$ python3 -q
>>> import numpy as np
>>> np.set_printoptions(precision=3, suppress=True, linewidth=100)
>>> W0 = np.load("w.npy")
>>> W0
array([[-1, -2, -2, -1, -2],
       [ 0, -1,  2, -2, -1],
       [ 0,  0, -1, -1, -1],
       [ 0,  0,  0,  0,  1],
       [ 0,  0,  0,  0,  1]])
>>> hat = np.triu(np.array([[3, 8, 9, 7, 1],
...     [8, 2, -9, -9, -8],
...     [2, 5, -3, 3, -2],
...     [-7, -3, -5, 9, 3],
...     [-4, 8, -4, -1, 9]]), 1) + np.eye(5)
>>> out = hat @ W0 @ np.linalg.inv(hat)
>>> np.linalg.matrix_rank(out)
np.int64(4)
>>> round(float(np.linalg.det(out)), 3)
0.0
>>> hat @ W0 - W0 @ hat
array([[  0.,   0.,  -2., -30., -25.],
       [  0.,   0.,   0.,  -6.,  -6.],
       [  0.,   0.,   0.,   3.,   2.],
       [  0.,   0.,   0.,   0.,   3.],
       [  0.,   0.,   0.,   0.,   0.]])
>>> out = W0 / np.linalg.norm(W0, axis=1, keepdims=True)
>>> gram = out @ out.T
>>> gram[2]
array([ 0.772,  0.183,  1.   , -0.577, -0.577])
>>> np.linalg.norm(out, axis=1)
array([1., 1., 1., 1., 1.])
>>> (gram - 2 * np.eye(5)).round(6).argmax(axis=1)
array([2, 2, 0, 4, 3])
>>> (np.abs(gram) > 0.9).astype(int)
array([[1, 0, 0, 0, 0],
       [0, 1, 0, 0, 0],
       [0, 0, 1, 0, 0],
       [0, 0, 0, 1, 1],
       [0, 0, 0, 1, 1]])
>>> round(np.degrees(np.arccos(np.clip(gram[2, 0], -1, 1))), 3)
np.float64(39.51)
>>> gram
array([[ 1.   ,  0.169,  0.772, -0.535, -0.535],
       [ 0.169,  1.   ,  0.183, -0.316, -0.316],
       [ 0.772,  0.183,  1.   , -0.577, -0.577],
       [-0.535, -0.316, -0.577,  1.   ,  1.   ],
       [-0.535, -0.316, -0.577,  1.   ,  1.   ]])
>>> np.argwhere(np.triu(np.abs(gram) > 0.95, 1))
array([[3, 4]])
>>> T = np.stack([W0, -2 * W0, W0[::-1]])
>>> np.linalg.matrix_rank(T.reshape(3, -1))
np.int64(2)
>>> T.shape
(3, 5, 5)
>>> np.linalg.norm(T, axis=(1, 2))
array([ 5.385, 10.77 ,  5.385])
>>> np.einsum("bij,cij->bc", T, T)
array([[ 29, -58,  -3],
       [-58, 116,   6],
       [ -3,   6,  29]])
